$ python3 -q
>>> import numpy as np
>>> import numpy.linalg as la
>>> np.set_printoptions(suppress=True, linewidth=140)
>>> W0 = np.load("x.npy")
>>> W0.round(2)
array([[ 31.88,   5.98,  21.91,  19.89,  -1.98],
       [ 29.32,   5.51,  19.96,  17.62,  -1.65],
       [ 25.36,   4.82,  16.99,  14.22,  -1.13],
       [ 24.6 ,   4.69,  16.42,  13.57,  -1.03],
       [ 22.88,   4.4 ,  15.14,  12.14,  -0.81],
       [ 18.13,   3.63,  11.67,   8.36,  -0.2 ],
       [ 15.29,   3.19,   9.64,   6.24,   0.15],
       [ 12.33,   2.75,   7.57,   4.17,   0.49],
       [  9.73,   2.39,   5.8 ,   2.51,   0.76],
       [  3.81,   1.51,   2.03,  -0.3 ,   1.12],
       [  2.59,   1.27,   1.33,  -0.57,   1.07],
       [  2.52,   1.25,   1.28,  -0.58,   1.06],
       [  1.98,   1.12,   0.99,  -0.63,   1.  ],
       [  1.69,   1.04,   0.83,  -0.63,   0.94],
       [  1.67,   1.03,   0.82,  -0.63,   0.94],
       [  0.18,   0.23,   0.09,  -0.16,   0.23],
       [  0.18,   0.23,   0.09,  -0.16,   0.23],
       [ -0.08,  -0.14,  -0.04,   0.09,  -0.14],
       [ -0.43,  -1.44,  -0.34,   0.59,  -1.39],
       [ -0.48,  -1.91,  -0.45,   0.63,  -1.81],
       [ -0.5 ,  -2.08,  -0.49,   0.63,  -1.96],
       [ -0.6 ,  -3.22,  -0.83,   0.44,  -2.91],
       [ -0.78,  -4.72,  -1.4 ,  -0.2 ,  -4.08],
       [ -1.17,  -6.77,  -2.4 ,  -1.57,  -5.53],
       [ -1.34,  -7.48,  -2.79,  -2.15,  -6.01],
       [ -1.75,  -8.91,  -3.65,  -3.44,  -6.93],
       [ -1.86,  -9.27,  -3.87,  -3.79,  -7.15],
       [ -2.  ,  -9.72,  -4.16,  -4.24,  -7.43],
       [ -2.17, -10.2 ,  -4.48,  -4.73,  -7.72],
       [ -2.82, -11.94,  -5.68,  -6.62,  -8.75],
       [ -3.35, -13.2 ,  -6.61,  -8.1 ,  -9.47],
       [ -4.17, -14.99,  -7.99, -10.31, -10.45],
       [ -5.27, -17.2 ,  -9.79, -13.2 , -11.62],
       [ -6.45, -19.36, -11.64, -16.18, -12.71],
       [ -6.62, -19.67, -11.91, -16.62, -12.86],
       [ -6.98, -20.29, -12.46, -17.51, -13.17]])
>>> other = W0 / np.sqrt((W0 ** 2).mean(axis=1, keepdims=True))
>>> la.matrix_rank(W0 - W0.mean(axis=1, keepdims=True))
np.int64(3)
>>> np.round(la.norm(other, axis=1), 2)
array([2.24, 2.24, 2.24, 2.24, 2.24, 2.24, 2.24, 2.24, 2.24, 2.24, 2.24, 2.24, 2.24, 2.24, 2.24, 2.24, 2.24, 2.24, 2.24, 2.24, 2.24, 2.24,
       2.24, 2.24, 2.24, 2.24, 2.24, 2.24, 2.24, 2.24, 2.24, 2.24, 2.24, 2.24, 2.24, 2.24])
>>> other[29].round(2)
array([-0.36, -1.53, -0.73, -0.85, -1.12])
>>> E = np.loadtxt("w.csv", delimiter=",")
>>> E
array([[ 0.,  5.,  0.,  0.,  0.,  0.,  0.,  0.,  0.,  0.,  0.],
       [ 5.,  3.,  5.,  0.,  0.,  0.,  0.,  0.,  0.,  0.,  0.],
       [ 0.,  5., -3.,  5.,  0.,  0.,  0.,  0.,  0.,  0.,  0.],
       [ 0.,  0.,  5., -3.,  5.,  0.,  0.,  0.,  0.,  0.,  0.],
       [ 0.,  0.,  0.,  5.,  3.,  5.,  0.,  0.,  0.,  0.,  0.],
       [ 0.,  0.,  0.,  0.,  5.,  1.,  5.,  0.,  0.,  0.,  0.],
       [ 0.,  0.,  0.,  0.,  0.,  5., -3.,  5.,  0.,  0.,  0.],
       [ 0.,  0.,  0.,  0.,  0.,  0.,  5., -3.,  5.,  0.,  0.],
       [ 0.,  0.,  0.,  0.,  0.,  0.,  0.,  5.,  2.,  5.,  0.],
       [ 0.,  0.,  0.,  0.,  0.,  0.,  0.,  0.,  5., -2.,  5.],
       [ 0.,  0.,  0.,  0.,  0.,  0.,  0.,  0.,  0.,  5.,  0.]])
>>> other = E / la.norm(E, axis=1, keepdims=True)
>>> cov = other @ other.T
>>> cov.round(2) + 0
array([[ 1.  ,  0.39,  0.65,  0.  ,  0.  ,  0.  ,  0.  ,  0.  ,  0.  ,  0.  ,  0.  ],
       [ 0.39,  1.  ,  0.  ,  0.42,  0.  ,  0.  ,  0.  ,  0.  ,  0.  ,  0.  ,  0.  ],
       [ 0.65,  0.  ,  1.  , -0.51,  0.42,  0.  ,  0.  ,  0.  ,  0.  ,  0.  ,  0.  ],
       [ 0.  ,  0.42, -0.51,  1.  ,  0.  ,  0.46,  0.  ,  0.  ,  0.  ,  0.  ,  0.  ],
       [ 0.  ,  0.  ,  0.42,  0.  ,  1.  ,  0.36,  0.42,  0.  ,  0.  ,  0.  ,  0.  ],
       [ 0.  ,  0.  ,  0.  ,  0.46,  0.36,  1.  , -0.18,  0.46,  0.  ,  0.  ,  0.  ],
       [ 0.  ,  0.  ,  0.  ,  0.  ,  0.42, -0.18,  1.  , -0.51,  0.44,  0.  ,  0.  ],
       [ 0.  ,  0.  ,  0.  ,  0.  ,  0.  ,  0.46, -0.51,  1.  , -0.09,  0.44,  0.  ],
       [ 0.  ,  0.  ,  0.  ,  0.  ,  0.  ,  0.  ,  0.44, -0.09,  1.  ,  0.  ,  0.68],
       [ 0.  ,  0.  ,  0.  ,  0.  ,  0.  ,  0.  ,  0.  ,  0.44,  0.  ,  1.  , -0.27],
       [ 0.  ,  0.  ,  0.  ,  0.  ,  0.  ,  0.  ,  0.  ,  0.  ,  0.68, -0.27,  1.  ]])
>>> np.round(la.norm(other, axis=1), 2)
array([1., 1., 1., 1., 1., 1., 1., 1., 1., 1., 1.])
>>> cov[2].round(2) + 0
array([ 0.65,  0.  ,  1.  , -0.51,  0.42,  0.  ,  0.  ,  0.  ,  0.  ,  0.  ,  0.  ])
>>> (cov - 2 * np.eye(11)).round(6).argmax(axis=1)
array([ 2,  3,  0,  5,  2,  3,  8,  5, 10,  7,  8])
>>> M = np.load("case6.npy")
>>> M
array([[  2.94,  28.47,  -4.87,   8.18, -19.2 ],
       [-21.04, -21.21,   2.57, -18.15,   4.11],
       [ -0.19,  -3.74, -14.82, -17.92,  14.16],
       [  8.79,   7.9 ,  15.81, -21.13, -13.89],
       [ -2.56, -24.87,  -7.74,   1.11, -21.27],
       [ -6.63,   5.33,   4.47,  28.55,   5.72],
       [  1.76, -44.14,   0.86,  16.96,  -2.4 ],
       [ 17.89,  43.42,  -9.67,  17.39,   1.12],
       [  5.22,   3.43,  -4.25,  -5.  , -26.43],
       [ -4.11,  14.85,  -9.97, -24.1 , -25.48],
       [  8.44, -18.42,  -3.55,   6.44, -22.66],
       [  1.71,   8.16,  -7.42,  -3.12,   5.15],
       [  9.35,   9.84, -13.47,  20.63,  30.65],
       [ -9.68,  -8.47, -13.36,   7.66,   0.89],
       [  3.51,  14.3 ,  -2.4 ,   9.06,  -2.05],
       [ -5.58, -20.75,  -1.54,  -6.59, -18.22],
       [-11.07,  20.15,   5.36,  32.03,   8.46],
       [  0.02,  -6.44,  29.4 ,  29.76,   9.42],
       [-20.16,  13.71,   9.7 ,   1.68,   0.12],
       [-19.61,  53.15,   4.97,  15.05,  20.39],
       [-16.07, -12.06,  12.54, -16.87, -35.33],
       [ 14.86, -25.26, -10.4 ,  -6.12,  30.31],
       [ 26.78,   1.48,  -0.57,  25.62,  -6.09],
       [  5.87,  -5.85,  19.07, -37.47, -12.53],
       [ -1.41,  14.34,  -1.73, -44.8 ,  19.37],
       [  3.84,   9.19, -10.69,  31.2 ,   2.91],
       [ -5.4 ,  17.25,  12.13,   5.7 , -16.95],
       [ -7.57,   5.6 ,  -1.25,  37.56, -10.48],
       [  4.26,  26.41,  -6.68,  14.16, -21.57],
       [  2.32, -14.06,  -3.78, -20.36,   5.5 ],
       [ -2.18,   0.47,   8.73,   2.65, -13.84],
       [ -1.38,   1.06,   0.4 ,  19.91,   6.62],
       [ -0.83,  20.3 , -24.01, -30.66,  16.5 ],
       [-23.68,  -9.36, -14.29, -18.06,   6.87],
       [-22.36,  -4.51,  14.94,  36.3 ,  35.99],
       [ 13.21,  11.34,  22.84, -19.11,  -0.14],
       [-10.47,   6.81,  -0.53, -32.82,   1.5 ],
       [  9.8 ,  16.88, -10.19,  17.22,  11.8 ],
       [ -1.15,  17.09,  -4.95,  16.14,   6.83],
       [ -1.52,   4.02, -10.9 ,  -3.35, -34.96],
       [ 14.81,  23.68,  -4.35,   0.79,   4.36],
       [ 14.56,   6.36,  -6.8 , -22.27,   1.17]])
>>> x0 = np.array([2, 1, -1, 0, 1])
>>> (M @ x0).argmax()
np.int64(7)
>>> round(float(la.eigvalsh(E).min()), 2)
-10.89
>>> np.all(la.eigvalsh(E) > 0)
np.False_
>>> cen = (M - M.mean(axis=0)) / M.std(axis=0)
>>> np.argwhere(np.abs(cen) > 2)
array([[ 6,  1],
       [ 7,  1],
       [17,  2],
       [19,  1],
       [20,  4],
       [22,  0],
       [24,  3],
       [32,  2],
       [33,  0],
       [34,  4],
       [35,  2],
       [39,  4]])
>>> c = la.lstsq(np.delete(cen, 4, axis=1), cen[:, 4])[0]
>>> np.abs(c).argmax()
np.int64(3)
>>> np.abs(M).max()
np.float64(53.15)
>>> np.round(la.svd(M, compute_uv=False), 2)
array([144.23, 118.17, 106.34,  76.89,  65.48])
>>> M.shape
(42, 5)
>>> np.round(M.sum(axis=0), 2)
array([-24.71, 185.85, -40.39,  53.85, -53.57])
>>> np.round(M.mean(axis=0), 2)
array([-0.59,  4.42, -0.96,  1.28, -1.28])
>>> np.count_nonzero(M)
np.int64(210)
>>> J = np.loadtxt("block5.csv", delimiter=",")
>>> J
array([[-1.45, -0.1 ,  3.29, -0.58, -1.89, -1.38, -1.65],
       [-0.21, -0.09,  1.12, -0.84, -0.67, -0.58, -0.82],
       [-0.32,  0.04,  1.97,  0.04, -0.62, -0.39, -0.75],
       [-0.86, -0.32,  1.19, -0.47, -0.49, -0.29, -0.05],
       [-0.49, -0.37,  1.82, -0.28, -0.62, -0.75, -0.63],
       [ 0.93,  0.68, -1.67,  0.99,  0.86,  0.7 ,  1.72],
       [-0.21, -0.23,  1.71, -0.21, -0.58, -1.18, -1.17],
       [-1.19,  0.23,  1.83, -1.3 , -1.24,  0.09, -0.83],
       [ 0.59, -0.11, -1.37,  0.2 ,  0.92,  0.71,  1.34],
       [-0.71,  0.04,  1.38, -0.43, -0.92, -0.74, -0.93],
       [-0.26,  0.29,  0.23,  0.11, -0.26, -0.38, -0.11],
       [ 0.78,  0.11, -1.46,  0.61,  0.88,  0.99,  0.64],
       [ 0.87, -0.28, -1.59,  0.45,  1.7 ,  0.9 ,  1.01],
       [ 0.7 ,  0.33, -1.2 ,  0.41,  0.3 ,  0.43,  1.1 ],
       [ 0.24,  0.2 , -0.63, -0.48, -0.09, -0.38, -0.34],
       [ 0.75, -0.11, -2.95,  0.23,  1.46,  1.06,  1.35],
       [-1.44,  0.23,  2.84, -1.19, -2.  , -1.48, -2.17],
       [-0.71, -0.27,  1.5 , -0.23, -0.9 , -1.1 , -1.14],
       [-0.22, -0.66,  1.14, -0.31, -1.31, -1.14, -0.86],
       [ 0.56,  0.07, -1.78,  0.57,  0.57,  0.73,  0.92],
       [ 0.78, -0.24, -1.75,  0.36,  0.86,  0.61,  1.38],
       [ 1.35,  0.51, -3.26,  0.86,  1.68,  1.31,  1.33],
       [ 0.13, -0.28, -0.23, -0.12, -0.67, -0.13,  0.72],
       [ 0.38, -0.42, -0.76,  0.86,  0.99,  1.15,  0.79],
       [ 0.17, -0.16,  0.11, -0.73,  0.07, -0.19,  0.12],
       [-1.27,  0.31,  2.92, -0.63, -1.22, -1.27, -1.98]])
>>> labels = J[:, 0] > np.median(J[:, 0])
>>> u = J[labels].mean(axis=0) - J[~labels].mean(axis=0)
>>> labels.astype(int)
array([0, 0, 0, 0, 0, 1, 0, 0, 1, 0, 0, 1, 1, 1, 1, 1, 0, 0, 0, 1, 1, 1, 1, 1, 1, 0])
>>> u.round(2)
array([ 1.35,  0.09, -3.19,  0.81,  1.71,  1.42,  1.94])
>>> (((J - J.mean(axis=0)) @ u > 0) == labels).mean()
np.float64(1.0)
>>> C = J[[2, 19]].astype(float)
>>> for _ in range(7):
...     labels = la.norm(J[:, None] - C, axis=-1).argmin(axis=1)
...     C = np.array([J[labels == j].mean(axis=0) for j in range(2)])
... 
>>> labels
array([0, 0, 0, 0, 0, 1, 0, 0, 1, 0, 0, 1, 1, 1, 1, 1, 0, 0, 0, 1, 1, 1, 1, 1, 0, 0])
>>> np.round(C[1] - C[0], 2)
array([ 1.33,  0.11, -3.2 ,  0.92,  1.69,  1.44,  1.92])
>>> C.round(2)
array([[-0.66, -0.08,  1.65, -0.5 , -0.9 , -0.77, -0.93],
       [ 0.67,  0.04, -1.55,  0.41,  0.79,  0.67,  1.  ]])
>>> cen = M - M.mean(axis=0)
>>> V = la.svd(cen)[2][:3]
>>> other = cen - cen @ V.T @ V
>>> np.round(np.cov(cen @ V.T, rowvar=False), 2) + 0
array([[501.13,   0.  ,   0.  ],
       [  0.  , 329.59,   0.  ],
       [  0.  ,   0.  , 270.33]])
>>> other = np.array([[-2, -2, 2, -1, -3, 0, 0, -1, 1],
...     [3, -2, -3, 1, 3, -3, 0, 0, 2],
...     [-1, 1, 1, 1, -1, 2, 3, 0, 1],
...     [-2, -3, -3, -3, 2, -2, -1, -1, 0],
...     [0, 0, 1, -2, 3, -2, -1, 2, 3],
...     [0, 2, 1, 2, 3, -2, 1, -2, 1],
...     [0, 0, -1, -1, -1, 0, 2, -3, 2],
...     [-1, -1, 1, 0, 1, 3, -2, -1, -2],
...     [-2, 2, 2, -1, 2, -1, 3, -1, 0]])
>>> data = np.tril(other)
>>> data
array([[-2,  0,  0,  0,  0,  0,  0,  0,  0],
       [ 3, -2,  0,  0,  0,  0,  0,  0,  0],
       [-1,  1,  1,  0,  0,  0,  0,  0,  0],
       [-2, -3, -3, -3,  0,  0,  0,  0,  0],
       [ 0,  0,  1, -2,  3,  0,  0,  0,  0],
       [ 0,  2,  1,  2,  3, -2,  0,  0,  0],
       [ 0,  0, -1, -1, -1,  0,  2,  0,  0],
       [-1, -1,  1,  0,  1,  3, -2, -1,  0],
       [-2,  2,  2, -1,  2, -1,  3, -1,  0]])
>>> np.argsort(-la.norm(data, axis=0).round(6), kind="stable")[:3]
array([4, 0, 1])
>>> [round(float(x), 2) for x in la.svd(data, compute_uv=False)[:3]]
[7.35, 5.84, 4.82]
>>> np.round(la.norm(data, 2) / la.norm(data), 2)
np.float64(0.62)
>>> r = la.matrix_rank(data)
>>> r
np.int64(8)
>>> ns = la.svd(data)[2][r:].T
>>> ns @ ns.T
array([[0., 0., 0., 0., 0., 0., 0., 0., 0.],
       [0., 0., 0., 0., 0., 0., 0., 0., 0.],
       [0., 0., 0., 0., 0., 0., 0., 0., 0.],
       [0., 0., 0., 0., 0., 0., 0., 0., 0.],
       [0., 0., 0., 0., 0., 0., 0., 0., 0.],
       [0., 0., 0., 0., 0., 0., 0., 0., 0.],
       [0., 0., 0., 0., 0., 0., 0., 0., 0.],
       [0., 0., 0., 0., 0., 0., 0., 0., 0.],
       [0., 0., 0., 0., 0., 0., 0., 0., 1.]])
>>> ns[:, 0] / ns[np.abs(ns[:, 0]).round(6).argmax(), 0]
array([0., 0., 0., 0., 0., 0., 0., 0., 1.])
>>> [int(la.matrix_rank(np.delete(data, i, axis=0))) for i in range(9)]
[8, 8, 8, 8, 8, 8, 8, 8, 8]
>>> la.matrix_rank(data.T @ data), la.matrix_rank(data @ data.T)
(np.int64(8), np.int64(8))
>>> ns.shape
(9, 1)
